% python3 -q
>>> import numpy as np
>>> np.set_printoptions(suppress=True, linewidth=120)
>>> rd = lambda a: np.round(a, 2) + 0
>>> X = np.loadtxt("arr.csv", delimiter=",")
>>> print(X)
[[1.  0. ]
 [0.5 0.5]]
>>> proj = np.triu(np.array([[-2, -1], [2, -2]]), 1) + np.eye(2)
>>> out = proj @ X @ np.linalg.inv(proj)
>>> print(np.trace(out), np.trace(X))
1.5 1.5
>>> print(rd(np.linalg.det(out)))
0.5
>>> print(out)
[[0.5 0. ]
 [0.5 1. ]]
>>> print(np.linalg.matrix_rank(out))
2
>>> feats = np.loadtxt("layer2.csv", delimiter=",")
>>> print(rd(feats))
[[ 0.58 -0.35 -0.35]
 [-0.35  0.21  0.21]
 [-0.35  0.21  0.21]]
>>> Uu, sigma, Vh = np.linalg.svd(feats)
>>> evecs = Vh[:(sigma > 1e-8).sum()]
>>> rng = np.random.default_rng(376213)
>>> x = feats[2] + -2 * feats[0] + rng.integers(2) * np.eye(3)[0]
>>> print(rd(x))
[-0.51  0.91  0.91]
>>> print(np.linalg.matrix_rank(np.vstack([feats, x])))
2
>>> print(rd(evecs.T @ evecs))
[[ 0.58 -0.35 -0.35]
 [-0.35  0.21  0.21]
 [-0.35  0.21  0.21]]
>>> print(rd(np.linalg.norm(x - evecs.T @ evecs @ x)))
0.65
>>> evals, evecs = np.linalg.eigh(feats)
>>> print(rd(evecs.T @ feats @ evecs))
[[0. 0. 0.]
 [0. 0. 0.]
 [0. 0. 1.]]
>>> print(np.abs(evecs[:, -1]).round(6).argmax())
0
>>> print(rd(np.linalg.eigvalsh(feats @ feats)))
[0. 0. 1.]
>>> print(rd(evals))
[0. 0. 1.]
>>> rank = np.linalg.matrix_rank(feats)
>>> print(rank)
1
>>> null = np.linalg.svd(feats)[2][rank:].T
>>> print(np.allclose(feats @ null, 0))
True
>>> print([int(np.linalg.matrix_rank(feats[:, :j + 1])) for j in range(3)])
[1, 1, 1]
>>> print(rd(feats @ null))
[[0. 0.]
 [0. 0.]
 [0. 0.]]
>>> Uu, sigma, Vh = np.linalg.svd(feats)
>>> print(rd(sigma))
[1. 0. 0.]
>>> out = Uu[:, :1] @ np.diag(sigma[:1]) @ Vh[:1]
>>> print(np.linalg.matrix_rank(feats, rtol=0.05))
1
>>> print(rd(np.linalg.norm(feats - out) / np.linalg.norm(feats)))
0.0
>>> print(rd(np.linalg.norm(feats - out, 2)), rd(sigma[1]))
0.0 0.0
>>> print(rd(out))
[[ 0.58 -0.35 -0.35]
 [-0.35  0.21  0.21]
 [-0.35  0.21  0.21]]
>>> print(np.linalg.matrix_rank(out))
1
>>> print([round(float(x), 2) for x in np.linalg.svd(feats, compute_uv=False)[:3]])
[1.0, 0.0, 0.0]
>>> print(np.linalg.matrix_rank(feats, rtol=0.1))
1
>>> print(np.linalg.cond(feats) > 100)
True
>>> A = np.load("x.npy")
>>> print(A)
[[-4.5  -1.5   2.67]
 [ 6.01  2.03 -3.59]
 [ 4.52  1.47 -2.72]
 [-4.5  -1.48  2.69]
 [-2.99 -0.98  1.81]
 [-6.01 -1.97  3.62]
 [-6.02 -2.    3.61]
 [ 5.99  2.   -3.62]
 [-7.48 -2.52  4.45]
 [-7.47 -2.51  4.52]
 [-3.03 -0.99  1.81]
 [ 7.47  2.5  -4.5 ]
 [ 5.97  2.01 -3.6 ]
 [ 2.99  1.02 -1.8 ]]
>>> Xc = A - A.mean(axis=0)
>>> evecs = np.linalg.svd(Xc)[2][:1]
>>> out = Xc - Xc @ evecs.T @ evecs
>>> print(rd((Xc @ evecs.T).std(axis=0)))
[6.72]
>>> J = np.loadtxt("mat.csv", delimiter=",")
>>> print(J)
[[ 3.  1.  4.  2.  0. -3.]
 [-1.  2.  0.  2.  4.  3.]
 [ 0.  0.  3.  3.  2.  2.]
 [ 0.  0.  0.  4.  1.  3.]
 [ 0.  0.  1.  2.  2.  2.]
 [ 0.  0.  2.  0.  5.  5.]]
>>> Z = A[[2, 11]].astype(float)
>>> for _ in range(6):
...     z = np.linalg.norm(A[:, None] - Z, axis=-1).argmin(axis=1)
...     Z = np.array([A[z == j].mean(axis=0) for j in range(2)])
... 
>>> print(z)
[0 1 1 0 0 0 0 1 0 0 0 1 1 1]
>>> print(rd(Z[1] - Z[0]))
[10.74  3.58 -6.45]
>>> print(np.bincount(z))
[8 6]
>>> mat = np.load("block19.npy")
>>> print(mat)
[[-0.19  0.58 -0.68  0.46  0.91 -0.2 ]
 [-0.11 -2.63  1.56 -2.86 -2.04  2.62]
 [ 0.06  1.43 -1.1   1.39  1.29 -1.16]
 [ 0.06 -2.48  1.06 -2.03 -1.69  1.08]
 [ 0.36 -0.73  1.03 -1.37 -0.76  1.03]
 [ 0.02  0.    0.41  0.32  0.16  0.31]
 [ 0.1  -3.46  2.53 -3.49 -2.17  2.26]
 [-0.75  3.65 -2.83  4.16  2.44 -3.  ]
 [-0.61 -3.34  1.57 -3.61 -1.83  2.56]
 [-0.35  1.2  -0.8   1.14  0.63 -0.31]
 [ 0.41 -0.99  0.44 -1.35 -0.16  1.33]
 [-0.28 -1.75  0.66 -1.51 -1.08  1.16]
 [-0.01 -2.05  1.65 -1.93 -1.83  1.31]
 [-0.35 -1.11  1.13 -0.79 -0.27  0.87]
 [ 0.35 -0.68  0.24  0.41  0.35  0.08]
 [ 0.02  4.15 -2.43  4.06  1.94 -2.87]
 [-0.37  3.1  -1.45  2.55  1.67 -1.3 ]
 [ 0.06  0.49 -0.28  0.19 -0.66  0.56]
 [-0.27  4.21 -2.67  4.    3.04 -2.94]
 [-0.03 -1.54  1.09 -1.17 -1.28  1.23]
 [-0.07  3.97 -3.24  4.14  3.17 -2.91]
 [ 0.02 -3.31  1.93 -3.48 -2.52  1.48]
 [ 0.3  -0.92  0.87 -1.45 -0.78  1.54]
 [ 0.14  3.52 -2.47  3.39  2.16 -2.52]
 [-0.04 -4.34  2.96 -4.32 -2.48  2.49]
 [-0.11 -2.64  1.7  -2.86 -1.62  1.39]
 [ 0.05  1.16 -1.33  0.78  0.35 -0.94]
 [-0.11  1.9  -1.55  2.37  1.35 -2.07]
 [-0.44 -2.02  0.94 -1.65 -1.09  1.1 ]]
>>> Xc = mat - mat.mean(axis=0)
>>> Uu, sigma, Vh = np.linalg.svd(Xc, full_matrices=False)
>>> print(rd(sigma))
[24.78  2.17  1.85  1.68  1.41  1.13]
>>> print(np.abs(Vh[0]).argmax())
3
>>> print((np.sign(Uu[:, 0]) == np.sign(Uu[0, 0])).astype(int))
[1 0 1 0 0 1 0 1 0 1 0 0 0 0 1 1 1 1 1 0 1 0 0 1 0 0 1 1 0]
>>> print(rd((sigma ** 2).sum() ** 2 / (sigma ** 4).sum()))
1.05
>>> print(np.abs(Uu[:, 0]).argmax())
20
>>> print(np.searchsorted(np.cumsum(sigma ** 2) / (sigma ** 2).sum(), 0.9) + 1)
1
>>> E = np.load("sample8.npy")
>>> print(E)
[[-2  0  0  0]
 [ 0  1  0  0]
 [ 0  0  0  0]
 [ 0  0  0  2]]
>>> print(rd(np.linalg.svd(E, compute_uv=False)))
[2. 2. 1. 0.]
>>> print(rd(np.linalg.norm(E, axis=0)))
[2. 1. 0. 2.]
>>> print(rd(np.linalg.pinv(E)))
[[-0.5  0.   0.   0. ]
 [ 0.   1.   0.   0. ]
 [ 0.   0.   0.   0. ]
 [ 0.   0.   0.   0.5]]
>>> rank = np.linalg.matrix_rank(E)
>>> print(rank)
3
>>> null = np.linalg.svd(E)[2][rank:].T
>>> print(np.linalg.matrix_rank(E.T @ E), np.linalg.matrix_rank(E @ E.T))
3 3
>>> print([int(np.linalg.matrix_rank(E[:i])) for i in range(1, len(E) + 1)])
[1, 2, 2, 3]
>>> print(null @ null.T)
[[0. 0. 0. 0.]
 [0. 0. 0. 0.]
 [0. 0. 1. 0.]
 [0. 0. 0. 0.]]
>>> print([int(np.linalg.matrix_rank(E[:, :j + 1])) for j in range(4)])
[1, 2, 2, 3]
>>> m1 = np.array([[4, 5, 6], [7, 8, 9], [10, 11, 12], [13, 14, 15], [16, 17, 18]])
>>> print(rd(np.linalg.norm(m1, 1)), rd(np.linalg.norm(m1, np.inf)))
60.0 51.0
>>> print(rd(np.linalg.norm(m1, axis=0)))
[24.29 26.36 28.46]
>>> print(rd(np.linalg.norm(m1[0] - m1[2])))
10.39
>>> print(rd(np.linalg.norm(m1, 2)))
45.76
>>> print(np.linalg.norm(m1, axis=1).argmax())
4
>>> theta = np.radians(120)
>>> r_ = np.eye(3)
>>> r_[0, 0] = r_[1, 1] = np.cos(theta)
>>> r_[0, 1], r_[1, 0] = -np.sin(theta), np.sin(theta)
>>> print(rd(r_))
[[-0.5  -0.87  0.  ]
 [ 0.87 -0.5   0.  ]
 [ 0.    0.    1.  ]]
>>> out = m1 @ r_.T
>>> print(np.allclose(m1 @ m1.T, out @ out.T))
True
>>> print(rd(np.linalg.det(r_)), rd(np.trace(r_)))
1.0 0.0
>>> x = np.array([2, 0, 2])
>>> print(rd(r_ @ np.ones(3)))
[-1.37  0.37  1.  ]
>>> print((r_ @ x).argmax())
2
>>> print(rd(r_ @ (2 * x)))
[-2.    3.46  4.  ]
>>> print(rd(r_ * x))
[[-1.    0.    0.  ]
 [ 1.73  0.    0.  ]
 [ 0.    0.    2.  ]]
>>> rank = np.linalg.matrix_rank(m1)
>>> print(rank)
2
>>> null = np.linalg.svd(m1)[2][rank:].T
>>> print(rd(m1 @ null))
[[0.]
 [0.]
 [0.]
 [0.]
 [0.]]
>>> print(np.allclose(m1 @ null, 0))
True
>>> print(np.linalg.matrix_rank(m1.T @ m1), np.linalg.matrix_rank(m1 @ m1.T))
2 2
>>> r0 = np.array([-2, -5, 0])
>>> print(np.correlate(m1[0], m1[2], "full"))
[ 48 104 167 116  60]
>>> print(np.convolve(m1[0], r0))
[ -8 -30 -37 -30   0]
>>> data = np.load("data.npy")
>>> print(data)
[[ 3 -3  3 -3]
 [ 3 -3  3 -3]
 [ 3 -3  3 -3]
 [ 3 -3  3 -3]]
>>> # rows 0 and 1 are equal
>>> print(np.allclose(data[:-1].T @ np.linalg.lstsq(data[:-1].T, data[-1])[0], data[-1]))
True
>>> print(np.abs(np.diag(np.linalg.qr(data)[1])) > 1e-9)
[ True False False False]
>>> print(np.linalg.lstsq(data[:-1].T, data[-1])[2])
1
>>> print(np.argsort(-np.linalg.norm(data, axis=0).round(6), kind="stable")[:3])
[0 1 2]
>>> print(np.linalg.cond(data) > 100)
True
>>> print(np.linalg.matrix_rank(data, rtol=0.1))
1
>>> print(rd(np.linalg.norm(data, 2) / np.linalg.norm(data)))
1.0
>>> rank = np.linalg.matrix_rank(data)
>>> print(rank)
1
>>> null = np.linalg.svd(data)[2][rank:].T
>>> print([int(np.linalg.matrix_rank(data[:, :j + 1])) for j in range(4)])
[1, 1, 1, 1]
>>> print(rd(data @ null))
[[0. 0. 0.]
 [0. 0. 0.]
 [0. 0. 0.]
 [0. 0. 0.]]
>>> proj = np.triu(np.array([[-3, 0, 2, -3], [-2, -2, -3, 0], [1, -1, 0, 0], [-3, -2, 0, -3]]), 1) + np.eye(4)
>>> out = proj @ data @ np.linalg.inv(proj)
>>> print(proj @ data - data @ proj)
[[ -3.   3. -18.  12.]
 [ -9.   9. -24.  18.]
 [  0.   0. -15.   9.]
 [  0.   0. -15.   9.]]
>>> print(np.trace(out), np.trace(data))
0.0 0
>>> print(out)
[[  0.   0.   0.   0.]
 [ -6.   6.  24. -12.]
 [  3.  -3. -12.   6.]
 [  3.  -3. -12.   6.]]
>>> print(rd(np.linalg.det(data[::-1])))
0.0
>>> print(np.einsum("ii->", data))
0
>>> print(np.einsum("ij,ji->", data, data))
0
